% python3 -q
>>> import numpy as np
>>> from numpy import linalg as LA
>>> np.set_printoptions(suppress=True, linewidth=100)
>>> E = np.array([[0.0, 0.0, 0.0, -5.0],
...     [2.0, 0.0, 3.0, 4.0],
...     [0.0, 2.0, 0.0, 5.0],
...     [0.0, 0.0, 0.0, 3.0]])
>>> left, sigma, Vh = LA.svd(E)
>>> sigma.round(1) + 0
array([8.9, 3.2, 1.5, 0. ])
>>> np.argmax(sigma[:-1] / (sigma[1:] + 1e-6)) + 1
np.int64(3)
>>> A2 = left[:, :3] @ np.diag(sigma[:3]) @ Vh[:3]
>>> np.round(LA.norm(E - A2, 2), 1), round(sigma[3], 1)
(np.float64(0.0), np.float64(0.0))
>>> rng = np.random.default_rng(334374)
>>> z = rng.permutation(4)
>>> z
array([2, 1, 0, 3])
>>> A2 = E[z][:, z]
>>> np.allclose(A2, E)
False
>>> round(float(LA.det(A2)), 1), round(float(LA.det(E[z])), 1)
(0.0, 0.0)
>>> np.abs(np.diag(LA.qr(E)[1])) > 1e-9
array([ True,  True, False,  True])
>>> LA.lstsq(E[:-1].T, E[-1])[2]
np.int32(3)
>>> np.unique(E.round(6), axis=0).shape
(4, 4)
>>> rk = LA.matrix_rank(E)
>>> rk
np.int64(3)
>>> N = LA.svd(E)[2][rk:].T
>>> np.round(N @ N.T, 1) + 0
array([[ 0.7,  0. , -0.5,  0. ],
       [ 0. ,  0. ,  0. ,  0. ],
       [-0.5,  0. ,  0.3,  0. ],
       [ 0. ,  0. ,  0. ,  0. ]])
>>> np.round(E @ N, 1) + 0
array([[0.],
       [0.],
       [0.],
       [0.]])
>>> LA.matrix_rank(E.T @ E), LA.matrix_rank(E @ E.T)
(np.int64(3), np.int64(3))
>>> proj = np.triu(np.array([[-1, -1, 0, 2], [0, 0, -3, 0], [1, 0, -2, 2], [-3, -3, 3, 3]]), 1) + np.eye(4)
>>> A2 = proj @ E @ LA.inv(proj)
>>> LA.matrix_rank(A2)
np.int64(3)
>>> np.round(LA.det(A2), 1)
np.float64(0.0)
>>> np.round(np.poly(A2), 1) + 0
array([ 1., -3., -6., 18.,  0.])
>>> A2
array([[-2., -2., -9., 19.],
       [ 2., -4., -9.,  3.],
       [ 0.,  2.,  6., -1.],
       [ 0.,  0.,  0.,  3.]])
